$ ipython --no-banner

In [1]: import numpy as np

In [2]: np.set_printoptions(suppress=True, linewidth=140)

In [3]: data = np.loadtxt("case5.csv", delimiter=",")

In [4]: print(data)
[[ 0.496  1.036  0.506 -0.539 -0.004]
 [-0.802 -1.744 -0.898  0.894  0.081]
 [ 0.167  0.354  0.18  -0.229 -0.091]
 [ 0.345  0.772  0.368 -0.335  0.057]
 [-1.057 -2.104 -1.033  1.081  0.025]
 [-1.883 -3.633 -1.82   1.8    0.017]
 [-1.048 -1.903 -1.044  1.     0.053]
 [-0.881 -1.615 -0.824  0.847  0.007]
 [ 0.376  0.794  0.369 -0.397  0.041]
 [-0.667 -1.437 -0.765  0.851 -0.007]
 [ 0.782  1.81   0.91  -0.967  0.066]
 [ 0.004  0.033  0.05   0.017  0.052]
 [-0.665 -1.338 -0.666  0.682  0.015]
 [-0.824 -1.743 -0.932  0.851 -0.088]
 [-0.334 -0.498 -0.248  0.244  0.065]
 [-0.483 -0.964 -0.549  0.484 -0.046]
 [-0.532 -1.172 -0.535  0.541 -0.047]
 [ 0.726  1.43   0.71  -0.749 -0.044]
 [-0.423 -0.868 -0.412  0.405 -0.026]
 [ 1.268  2.393  1.295 -1.204 -0.024]
 [-0.879 -1.89  -0.904  0.858  0.043]
 [ 0.637  1.326  0.705 -0.715 -0.026]
 [-0.762 -1.501 -0.663  0.702 -0.078]
 [ 0.046  0.089  0.001 -0.05  -0.01 ]
 [-0.969 -2.035 -1.01   0.999  0.004]
 [ 0.121  0.238  0.121 -0.079 -0.094]
 [-0.218 -0.534 -0.298  0.255  0.023]
 [ 0.89   1.736  0.91  -0.867 -0.051]
 [-1.277 -2.347 -1.154  1.153 -0.052]]

In [5]: Y = np.c_[data[:, :4] @ np.array([[-1, -2, 1, 1], [1, 2, 1, -1], [-2, 0, -1, 0], [0, -2, -1, 0]]), np.array([0, 0, -3, -3, 1, 3, -1, -1, 0, -3, -1, -3, -2, -1, 0, -2, -3, -2, 0, 3, 2, -1, 0, 2, -2, -1, -1, -3, 3])]

In [6]: print(Y.round(3))
[[-0.472  2.158  1.565 -0.54   0.   ]
 [ 0.854 -3.672 -2.542  0.942  0.   ]
 [-0.173  0.832  0.57  -0.187 -3.   ]
 [-0.309  1.524  1.084 -0.427 -3.   ]
 [ 1.019 -4.256 -3.209  1.047  1.   ]
 [ 1.89  -7.1   -5.496  1.75   3.   ]
 [ 1.233 -3.71  -2.907  0.855 -1.   ]
 [ 0.914 -3.162 -2.519  0.734 -1.   ]
 [-0.32   1.63   1.198 -0.418  0.   ]
 [ 0.76  -3.242 -2.19   0.77  -3.   ]
 [-0.792  3.99   2.649 -1.028 -1.   ]
 [-0.071  0.024 -0.03  -0.029 -3.   ]
 [ 0.659 -2.71  -2.019  0.673 -2.   ]
 [ 0.945 -3.54  -2.486  0.919 -1.   ]
 [ 0.332 -0.816 -0.828  0.164  0.   ]
 [ 0.617 -1.93  -1.382  0.481 -2.   ]
 [ 0.43  -2.362 -1.71   0.64  -3.   ]
 [-0.716  2.906  2.195 -0.704 -2.   ]
 [ 0.379 -1.7   -1.284  0.445  0.   ]
 [-1.465  4.658  3.57  -1.125  3.   ]
 [ 0.797 -3.738 -2.723  1.011  2.   ]
 [-0.721  2.808  1.973 -0.689 -1.   ]
 [ 0.587 -2.882 -2.302  0.739  0.   ]
 [ 0.041  0.186  0.184 -0.043  2.   ]
 [ 0.954 -4.13  -2.993  1.066 -2.   ]
 [-0.125  0.392  0.317 -0.117 -1.   ]
 [ 0.28  -1.142 -0.709  0.316 -1.   ]
 [-0.974  3.426  2.583 -0.846 -3.   ]
 [ 1.238 -4.446 -3.623  1.07   3.   ]]

In [7]: print(np.linalg.matrix_rank(Y))
5

In [8]: print(np.round(np.linalg.norm(Y - data @ np.linalg.lstsq(data, Y)[0], axis=0), 3) + 0)
[0.    0.    0.    0.    9.947]

In [9]: print(np.round(np.linalg.lstsq(data, Y[:, 0])[0], 3) + 0)
[-1.  1. -2.  0.  0.]

In [10]: print(np.linalg.matrix_rank(np.c_[data, Y]))
6

In [11]: print(np.round(np.linalg.norm(np.linalg.qr(data)[0].T @ Y, axis=0) ** 2 / ((Y ** 2).sum(axis=0) + 1e-12), 3))
[1.    1.    1.    1.    0.124]

In [12]: cent = Y[[24, 8]].astype(float)

In [13]: for _ in range(4):
    ...:     z = np.linalg.norm(Y[:, None] - cent, axis=-1).argmin(axis=1)
    ...:     cent = np.array([Y[z == j].mean(axis=0) for j in range(2)])
    ...: 

In [14]: print(z)
[1 0 1 1 0 0 0 0 1 0 1 1 0 0 0 0 0 1 0 1 0 1 0 1 0 1 0 1 0]

In [15]: print(np.bincount(z))
[17 12]

In [16]: X = np.loadtxt("out7.csv", delimiter=",")

In [17]: print(X)
[[ 2.  1. -3. -2.]
 [-1. -1.  0. -5.]
 [-2. -2.  1. -8.]
 [ 1. -2.  4. -5.]
 [ 1.  1.  6. -6.]
 [ 1. -2.  4. -7.]
 [-1.  0.  6. -9.]
 [-1.  2.  7. -7.]
 [ 0. -1.  7. -7.]
 [ 1.  1.  6. -4.]
 [ 3.  1.  9. -2.]
 [ 6. -2. 11. -2.]]

In [18]: Xs = (X - X.mean(axis=0)) / X.std(axis=0)

In [19]: print(np.argwhere(np.abs(Xs) > 2))
[[ 0  2]
 [11  0]]

In [20]: beta = np.linalg.lstsq(np.delete(Xs, 2, axis=1), Xs[:, 2])[0]

In [21]: print(np.abs(beta).argmax())
0

In [22]: print(round(1 - np.var(Xs[:, 2] - np.delete(Xs, 2, axis=1) @ beta), 3))
0.578

In [23]: print(beta.round(3))
[ 1.35   0.346 -1.07 ]

In [24]: P = X @ np.linalg.solve(X.T @ X, X.T)

In [25]: print(np.round(np.linalg.eigvalsh(P), 3) + 0)
[0. 0. 0. 0. 0. 0. 0. 0. 1. 1. 1. 1.]

In [26]: print(np.round(np.diag(P), 3))
[0.868 0.137 0.357 0.18  0.202 0.251 0.238 0.427 0.19  0.141 0.303 0.707]

In [27]: Xs = X - X.mean(axis=0)

In [28]: vecs = np.linalg.svd(Xs)[2][:2]

In [29]: Y = Xs - Xs @ vecs.T @ vecs

In [30]: print(np.linalg.norm(Y, axis=1).round(6).argmax())
7

In [31]: print(np.round(np.diag(vecs.T @ vecs), 3))
[0.385 0.002 0.967 0.646]

In [32]: q, vecs = np.linalg.qr(X[:, :2])[0], np.linalg.qr(X[:, 2:])[0]

In [33]: s = np.linalg.svd(q.T @ vecs, compute_uv=False)

In [34]: print(round(np.linalg.norm(q @ q.T - vecs @ vecs.T, 2), 3))
0.962

In [35]: E = 0.7 ** np.abs(np.subtract.outer(np.arange(3), np.arange(3)))

In [36]: print(E.round(3))
[[1.   0.7  0.49]
 [0.7  1.   0.7 ]
 [0.49 0.7  1.  ]]

In [37]: ev, vecs = np.linalg.eigh(E)

In [38]: x0 = np.array([4, -5, 3])

In [39]: print(np.abs(E).sum(axis=1).max(), np.round(np.abs(ev).max(), 3))
2.4 2.265

In [40]: ev, vecs = np.linalg.eigh(E)

In [41]: print((ev > 1e-8).sum(), (ev < -1e-8).sum())
3 0

In [42]: print(ev.round(3))
[0.225 0.51  2.265]

In [43]: print(np.round(vecs @ np.diag(ev) @ vecs.T, 3))
[[1.   0.7  0.49]
 [0.7  1.   0.7 ]
 [0.49 0.7  1.  ]]

In [44]: print(np.round(np.abs(vecs[:, -1]), 3))
[0.557 0.616 0.557]

In [45]: print(np.round(vecs.T @ vecs, 3) + 0)
[[1. 0. 0.]
 [0. 1. 0.]
 [0. 0. 1.]]

In [46]: print(np.round(np.linalg.eigvalsh(E + 2 * np.eye(3)), 3))
[2.225 2.51  4.265]

In [47]: print(np.round(np.linalg.svd(E, compute_uv=False), 3))
[2.265 0.51  0.225]

In [48]: print(np.abs(vecs[:, -1]).round(6).argmax())
1

In [49]: x0 = np.array([2, 1, 3])

In [50]: y = E @ x0

In [51]: print(y)
[4.17 4.5  4.68]

In [52]: print(np.round(np.linalg.solve(E.T, E[0]), 3))
[1. 0. 0.]

In [53]: print(np.round(np.linalg.solve(E, -2 * y), 3))
[-4. -2. -6.]

In [54]: print(np.round(np.linalg.solve(E, y + E[:, 1]), 3))
[2. 2. 3.]

In [55]: m1 = np.array([[2, -2, 3, 2, 3, 3],
    ...:     [-3, 1, -1, 2, -3, 0],
    ...:     [1, 2, 0, -2, -2, -3],
    ...:     [2, -2, 0, 2, 1, -1],
    ...:     [-2, 1, -1, 0, 3, -3],
    ...:     [1, -2, 1, 1, -2, 0]])

In [56]: print(m1)
[[ 2 -2  3  2  3  3]
 [-3  1 -1  2 -3  0]
 [ 1  2  0 -2 -2 -3]
 [ 2 -2  0  2  1 -1]
 [-2  1 -1  0  3 -3]
 [ 1 -2  1  1 -2  0]]

In [57]: rng = np.random.default_rng(4908)

In [58]: Y = m1 + rng.integers(-2, 3, (6, 4)) @ rng.integers(-2, 3, (4, 6))

In [59]: print(Y)
[[ 2 -2  1  8  1  3]
 [-9  4 -5  1 -9  0]
 [-3  4  1 -6  1 -2]
 [ 2 -2 -1  7 -2 -1]
 [ 8 -4 -7 -5  1 -7]
 [-1 -1  3  5 -4  1]]

In [60]: print(np.abs(Y - m1).sum(axis=1))
[10 20 15  9 32 12]

In [61]: print(Y - m1)
[[ 0  0 -2  6 -2  0]
 [-6  3 -4 -1 -6  0]
 [-4  2  1 -4  3  1]
 [ 0  0 -1  5 -3  0]
 [10 -5 -6 -5 -2 -4]
 [-2  1  2  4 -2  1]]

In [62]: left, s, vt = np.linalg.svd(Y, full_matrices=False)

In [63]: print(np.round(left.T @ left, 3) + 0)
[[1. 0. 0. 0. 0. 0.]
 [0. 1. 0. 0. 0. 0.]
 [0. 0. 1. 0. 0. 0.]
 [0. 0. 0. 1. 0. 0.]
 [0. 0. 0. 0. 1. 0.]
 [0. 0. 0. 0. 0. 1.]]

In [64]: print(round(float(np.sqrt((s ** 2).sum())), 3), np.round(np.linalg.norm(Y), 3))
25.962 25.962

In [65]: print(np.round(s / s[0], 3))
[1.    0.891 0.66  0.214 0.135 0.012]

In [66]: print(np.round(vt @ vt.T, 3) + 0)
[[1. 0. 0. 0. 0. 0.]
 [0. 1. 0. 0. 0. 0.]
 [0. 0. 1. 0. 0. 0.]
 [0. 0. 0. 1. 0. 0.]
 [0. 0. 0. 0. 1. 0.]
 [0. 0. 0. 0. 0. 1.]]

In [67]: print(np.allclose(left * s @ vt, Y))
True

In [68]: print((s > 1e-8).sum())
6

In [69]: print(np.round(left.T @ Y @ vt.T, 3) + 0)
[[17.146  0.     0.     0.     0.     0.   ]
 [ 0.    15.271  0.     0.     0.     0.   ]
 [ 0.     0.    11.314  0.     0.     0.   ]
 [ 0.     0.     0.     3.667  0.     0.   ]
 [ 0.     0.     0.     0.     2.308  0.   ]
 [ 0.     0.     0.     0.     0.     0.213]]

In [70]: print(s.round(3))
[17.146 15.271 11.314  3.667  2.308  0.213]

In [71]: print(left.shape, s.shape, vt.shape)
(6, 6) (6,) (6, 6)

In [72]: print(np.abs(left[:, 0]).round(6).argmax())
4

In [73]: print(np.round(np.abs(vt[0]), 3))
[0.61  0.234 0.183 0.49  0.424 0.345]

In [74]: print(np.round(np.cumsum(s ** 2) / np.sum(s ** 2), 3))
[0.436 0.782 0.972 0.992 1.    1.   ]

In [75]: arr = np.load("run9.npy")

In [76]: print(arr)
[[ 3.491  0.246  1.528  3.67 ]
 [-0.596 -0.384 -0.749 -1.975]
 [-1.829 -0.461 -0.652 -0.539]
 [ 3.386 -2.528 -0.883  1.259]
 [-2.066 -2.279 -2.886 -3.989]
 [ 1.579 -0.426  0.418  0.926]
 [ 0.1   -0.098 -0.074 -0.993]
 [-1.393 -2.325 -2.663 -3.227]
 [ 1.073  0.183  0.885  0.353]
 [-0.995 -1.348 -0.91  -1.213]
 [ 1.042  0.972  0.923  1.974]]

In [77]: Y = np.c_[arr[:, :3] @ np.array([[2, 2, 3], [1, 1, 3], [0, 3, 3]]), np.array([1, 2, 2, 1, 0, 0, 2, 0, 0, 2, 2])]

In [78]: print(Y.round(3))
[[  7.228  11.812  15.795   1.   ]
 [ -1.576  -3.823  -5.187   2.   ]
 [ -4.119  -6.075  -8.826   2.   ]
 [  4.244   1.595  -0.075   1.   ]
 [ -6.411 -15.069 -21.693   0.   ]
 [  2.732   3.986   4.713   0.   ]
 [  0.102  -0.12   -0.216   2.   ]
 [ -5.111 -13.1   -19.143   0.   ]
 [  2.329   4.984   6.423   0.   ]
 [ -3.338  -6.068  -9.759   2.   ]
 [  3.056   5.825   8.811   2.   ]]

In [79]: print(np.linalg.matrix_rank(np.c_[arr, Y]))
5

In [80]: print(np.round(np.linalg.norm(Y - arr @ np.linalg.lstsq(arr, Y)[0], axis=0), 3) + 0)
[0.   0.   0.   4.42]

In [81]: print(np.linalg.matrix_rank(Y))
4

In [82]: print(np.round(np.linalg.norm(np.linalg.qr(arr)[0].T @ Y, axis=0) ** 2 / ((Y ** 2).sum(axis=0) + 1e-12), 3))
[1.    1.    1.    0.112]

In [83]: print(np.round(np.linalg.lstsq(arr, Y[:, 0])[0], 3) + 0)
[2. 1. 0. 0.]
